$ python -q
>>> import numpy as np
>>> from numpy import linalg as LA
>>> np.set_printoptions(precision=2, suppress=True, linewidth=160, sign=" ")
>>> rd = lambda a: np.round(a, 2) + 0
>>> E = np.load("out13.npy")
>>> print(E)
[[  2   3  -3  -3   1]
 [  4   4  -2  -5   4]
 [  4   4   0  -3   4]
 [  2   7   0  -6   6]
 [  2   7   0  -4   9]
 [  3   9  -3  -5   8]
 [  1  12  -5  -5   6]
 [ -2  10  -7  -3   7]
 [  1  10  -7  -5  10]
 [ -2   7  -6  -4  13]
 [ -5   5  -7  -3  16]
 [ -7   6  -6  -1  13]
 [ -8   5  -8   2  16]
 [-10   4  -5   4  18]
 [-11   6  -2   7  21]
 [-11   4  -2   7  21]
 [ -8   6  -3   6  22]
 [-11   5  -4   4  24]
 [-13   3  -5   5  27]
 [-16   1  -6   8  26]
 [-18   3  -4  11  28]]
>>> th = np.radians(30)
>>> R = np.eye(5)
>>> R[2, 2] = R[4, 4] = np.cos(th)
>>> R[2, 4], R[4, 2] = -np.sin(th), np.sin(th)
>>> rd(R)
array([[ 1.  ,  0.  ,  0.  ,  0.  ,  0.  ],
       [ 0.  ,  1.  ,  0.  ,  0.  ,  0.  ],
       [ 0.  ,  0.  ,  0.87,  0.  , -0.5 ],
       [ 0.  ,  0.  ,  0.  ,  1.  ,  0.  ],
       [ 0.  ,  0.  ,  0.5 ,  0.  ,  0.87]])
>>> M2 = E @ R.T
>>> print(np.allclose(E @ E.T, M2 @ M2.T))
True
>>> rd(np.abs(M2 - E).max(axis=0))
array([  0.  ,   0.  ,  13.46,   0.  ,   6.48])
>>> Q = R.astype(float).copy()
>>> for j in range(5):
...     Q[:, j] -= Q[:, :j] @ (Q[:, :j].T @ Q[:, j])
...     Q[:, j] /= LA.norm(Q[:, j])
... 
>>> print(rd(Q.T @ Q))
[[ 1.  0.  0.  0.  0.]
 [ 0.  1.  0.  0.  0.]
 [ 0.  0.  1.  0.  0.]
 [ 0.  0.  0.  1.  0.]
 [ 0.  0.  0.  0.  1.]]
>>> rd(Q.T @ R)
array([[ 1.,  0.,  0.,  0.,  0.],
       [ 0.,  1.,  0.,  0.,  0.],
       [ 0.,  0.,  1.,  0.,  0.],
       [ 0.,  0.,  0.,  1.,  0.],
       [ 0.,  0.,  0.,  0.,  1.]])
>>> x = np.array([-3, -2, 0, -1, 3])
>>> target = E @ x
>>> rd(LA.lstsq(E, target)[0])
array([-3., -2.,  0., -1.,  3.])
>>> target
array([ -6,  -3,  -5,   4,  11,   2,  -4,  10,  12,  35,  56,  49,  60,  72,  77,  81,  72,  91, 109, 116, 121])
>>> rd(LA.solve(E.T @ E, E.T @ target))
array([-3., -2.,  0., -1.,  3.])
>>> rd(LA.pinv(E) @ E)
array([[ 1.,  0.,  0.,  0.,  0.],
       [ 0.,  1.,  0.,  0.,  0.],
       [ 0.,  0.,  1.,  0.,  0.],
       [ 0.,  0.,  0.,  1.,  0.],
       [ 0.,  0.,  0.,  0.,  1.]])
>>> try:
...     LA.solve(E, target)
... except LA.LinAlgError as e:
...     print(e)
... 
Last 2 dimensions of the array must be square
>>> rng = np.random.default_rng(9684)
>>> target = target + 0.05 * rng.normal(size=21)
>>> rd(target)
array([ -6.03,  -3.04,  -4.94,   3.99,  11.01,   1.98,  -3.91,  10.1 ,  11.98,  34.98,  56.06,  48.99,  59.96,  72.03,  76.97,  81.07,  72.08,  90.95, 109.1 ,
       116.02, 121.05])
>>> beta, *_ = LA.lstsq(E, target)
>>> rd(LA.norm(target - E @ beta))
np.float64(0.21)
>>> beta.round()
array([-3., -2.,  0., -1.,  3.])
>>> [round(float(LA.norm(LA.solve(E.T @ E + lam * np.eye(5), E.T @ target))), 2) for lam in (0, 1, 10, 100)]
[4.79, 4.73, 4.35, 3.64]
